% python3 -q
>>> import numpy as np
>>> import numpy.linalg as la
>>> np.set_printoptions(suppress=True, linewidth=100)
>>> def tidy(a):
...     return np.round(a, 2) + 0
... 
>>> M = np.loadtxt("arr.csv", delimiter=",")
>>> tidy(M)
array([[0.08, 0.08, 0.  , 0.15, 0.08, 0.15, 0.08, 0.15, 0.08, 0.08, 0.08, 0.  ],
       [0.07, 0.14, 0.14, 0.  , 0.07, 0.07, 0.  , 0.  , 0.07, 0.14, 0.14, 0.14],
       [0.12, 0.12, 0.12, 0.  , 0.12, 0.12, 0.  , 0.06, 0.06, 0.  , 0.12, 0.12],
       [0.08, 0.  , 0.08, 0.08, 0.08, 0.08, 0.17, 0.17, 0.08, 0.08, 0.  , 0.08],
       [0.14, 0.  , 0.07, 0.07, 0.07, 0.  , 0.07, 0.14, 0.14, 0.14, 0.07, 0.07],
       [0.  , 0.06, 0.12, 0.06, 0.06, 0.06, 0.06, 0.12, 0.06, 0.12, 0.12, 0.12],
       [0.05, 0.1 , 0.05, 0.1 , 0.1 , 0.1 , 0.14, 0.1 , 0.  , 0.1 , 0.1 , 0.1 ],
       [0.  , 0.06, 0.12, 0.12, 0.12, 0.  , 0.06, 0.12, 0.12, 0.06, 0.06, 0.12],
       [0.12, 0.06, 0.06, 0.12, 0.12, 0.06, 0.  , 0.  , 0.19, 0.12, 0.  , 0.12],
       [0.1 , 0.1 , 0.05, 0.1 , 0.1 , 0.1 , 0.05, 0.1 , 0.1 , 0.05, 0.1 , 0.1 ],
       [0.  , 0.1 , 0.  , 0.1 , 0.2 , 0.1 , 0.1 , 0.2 , 0.  , 0.  , 0.1 , 0.1 ],
       [0.07, 0.13, 0.13, 0.13, 0.  , 0.13, 0.  , 0.07, 0.  , 0.13, 0.07, 0.13]])
>>> # row-stochastic, so 1 is an eigenvalue
>>> Y = la.inv(M)
>>> tidy(la.cond(M))
np.float64(55.65)
>>> print(tidy(la.slogdet(M)[0]))
-1.0
>>> (np.abs(Y) > 1e-9).astype(int)
array([[1, 1, 1, 1, 1, 1, 1, 1, 1, 1, 1, 1],
       [1, 1, 1, 1, 1, 1, 1, 1, 1, 1, 1, 1],
       [1, 1, 1, 1, 1, 1, 1, 1, 1, 1, 1, 1],
       [1, 1, 1, 1, 1, 1, 1, 1, 1, 1, 1, 1],
       [1, 1, 1, 1, 1, 1, 1, 1, 1, 1, 1, 1],
       [1, 1, 1, 1, 1, 1, 1, 1, 1, 1, 1, 1],
       [1, 1, 1, 1, 1, 1, 1, 1, 1, 1, 1, 1],
       [1, 1, 1, 1, 1, 1, 1, 1, 1, 1, 1, 1],
       [1, 1, 1, 1, 1, 1, 1, 1, 1, 1, 1, 1],
       [1, 1, 1, 1, 1, 1, 1, 1, 1, 1, 1, 1],
       [1, 1, 1, 1, 1, 1, 1, 1, 1, 1, 1, 1],
       [1, 1, 1, 1, 1, 1, 1, 1, 1, 1, 1, 1]])
>>> data = np.loadtxt("m.csv", delimiter=",")
>>> tidy(data)
array([[ 0.34, -0.08, -0.21, -0.2 , -0.32, -0.14, -0.03, -0.1 ],
       [-0.08,  0.39, -0.27,  0.12,  0.05,  0.29, -0.23,  0.06],
       [-0.21, -0.27,  0.74,  0.22, -0.15,  0.03,  0.05,  0.02],
       [-0.2 ,  0.12,  0.22,  0.36,  0.08,  0.01, -0.33, -0.11],
       [-0.32,  0.05, -0.15,  0.08,  0.77, -0.16,  0.15, -0.03],
       [-0.14,  0.29,  0.03,  0.01, -0.16,  0.78,  0.19, -0.04],
       [-0.03, -0.23,  0.05, -0.33,  0.15,  0.19,  0.66, -0.03],
       [-0.1 ,  0.06,  0.02, -0.11, -0.03, -0.04, -0.03,  0.97]])
>>> x = np.array([3, 5, 0, 2, 0, 1, 3, 1])
>>> tidy(data @ data @ x)
array([-0.12,  1.62, -1.35, -0.35, -0.31,  2.36,  0.22,  0.61])
>>> print(np.trace(data))
5.0
>>> (x - data @ x) @ (data @ x)
np.float64(0.0)
>>> tidy(data @ x)
array([-0.12,  1.62, -1.35, -0.35, -0.31,  2.36,  0.22,  0.61])
>>> tidy(np.eye(8) - data)
array([[ 0.66,  0.08,  0.21,  0.2 ,  0.32,  0.14,  0.03,  0.1 ],
       [ 0.08,  0.61,  0.27, -0.12, -0.05, -0.29,  0.23, -0.06],
       [ 0.21,  0.27,  0.26, -0.22,  0.15, -0.03, -0.05, -0.02],
       [ 0.2 , -0.12, -0.22,  0.64, -0.08, -0.01,  0.33,  0.11],
       [ 0.32, -0.05,  0.15, -0.08,  0.23,  0.16, -0.15,  0.03],
       [ 0.14, -0.29, -0.03, -0.01,  0.16,  0.22, -0.19,  0.04],
       [ 0.03,  0.23, -0.05,  0.33, -0.15, -0.19,  0.34,  0.03],
       [ 0.1 , -0.06, -0.02,  0.11,  0.03,  0.04,  0.03,  0.03]])
